% ipython --no-banner

In [1]: import numpy as np

In [2]: np.set_printoptions(precision=3, suppress=True, linewidth=200)

In [3]: E = np.load("sample19.npy")

In [4]: E
Out[4]: 
array([[ 38,  -2,  20, -16,  11,  23,  -1],
       [ -2,   1,   3,   3,   3,   3,   4],
       [ 20,   3,  29,  -1,  21,  31,  16],
       [-16,   3,  -1,  59,  24,   4,  37],
       [ 11,   3,  21,  24,  26,  25,  27],
       [ 23,   3,  31,   4,  25,  34,  20],
       [ -1,   4,  16,  37,  27,  20,  33]])

In [5]: vec = np.array([2, 9, -3, -5, 5, -1, 8])

In [6]: (E @ vec).argmax()
Out[6]: np.int64(5)

In [7]: print(np.einsum("ij,j->i", E, vec))
[102  25 187 115 187 211 180]

In [8]: E * vec
Out[8]: 
array([[  76,  -18,  -60,   80,   55,  -23,   -8],
       [  -4,    9,   -9,  -15,   15,   -3,   32],
       [  40,   27,  -87,    5,  105,  -31,  128],
       [ -32,   27,    3, -295,  120,   -4,  296],
       [  22,   27,  -63, -120,  130,  -25,  216],
       [  46,   27,  -93,  -20,  125,  -34,  160],
       [  -2,   36,  -48, -185,  135,  -20,  264]])

In [9]: ev, vecs = np.linalg.eigh(E)

In [10]: np.round(vecs.T @ E @ vecs, 3) + 0
Out[10]: 
array([[  0.   ,   0.   ,   0.   ,   0.   ,   0.   ,   0.   ,   0.   ],
       [  0.   ,   0.   ,   0.   ,   0.   ,   0.   ,   0.   ,   0.   ],
       [  0.   ,   0.   ,   0.   ,   0.   ,   0.   ,   0.   ,   0.   ],
       [  0.   ,   0.   ,   0.   ,   0.   ,   0.   ,   0.   ,   0.   ],
       [  0.   ,   0.   ,   0.   ,   0.   ,  13.964,   0.   ,   0.   ],
       [  0.   ,   0.   ,   0.   ,   0.   ,   0.   ,  83.761,   0.   ],
       [  0.   ,   0.   ,   0.   ,   0.   ,   0.   ,   0.   , 122.274]])

In [11]: np.unique(ev.round(6) + 0, return_counts=True)[1]
Out[11]: array([4, 1, 1, 1])

In [12]: ev, vecs = np.linalg.eigh(E)

In [13]: vec = np.array([0, 3, 1, 2, 3, 3, 2])

In [14]: print(vecs * np.abs(ev) @ vecs.T)
[[ 38.  -2.  20. -16.  11.  23.  -1.]
 [ -2.   1.   3.   3.   3.   3.   4.]
 [ 20.   3.  29.  -1.  21.  31.  16.]
 [-16.   3.  -1.  59.  24.   4.  37.]
 [ 11.   3.  21.  24.  26.  25.  27.]
 [ 23.   3.  31.   4.  25.  34.  20.]
 [ -1.   4.  16.  37.  27.  20.  33.]]

In [15]: vecs * np.maximum(ev, 0) @ vecs.T
Out[15]: 
array([[ 38.,  -2.,  20., -16.,  11.,  23.,  -1.],
       [ -2.,   1.,   3.,   3.,   3.,   3.,   4.],
       [ 20.,   3.,  29.,  -1.,  21.,  31.,  16.],
       [-16.,   3.,  -1.,  59.,  24.,   4.,  37.],
       [ 11.,   3.,  21.,  24.,  26.,  25.,  27.],
       [ 23.,   3.,  31.,   4.,  25.,  34.,  20.],
       [ -1.,   4.,  16.,  37.,  27.,  20.,  33.]])
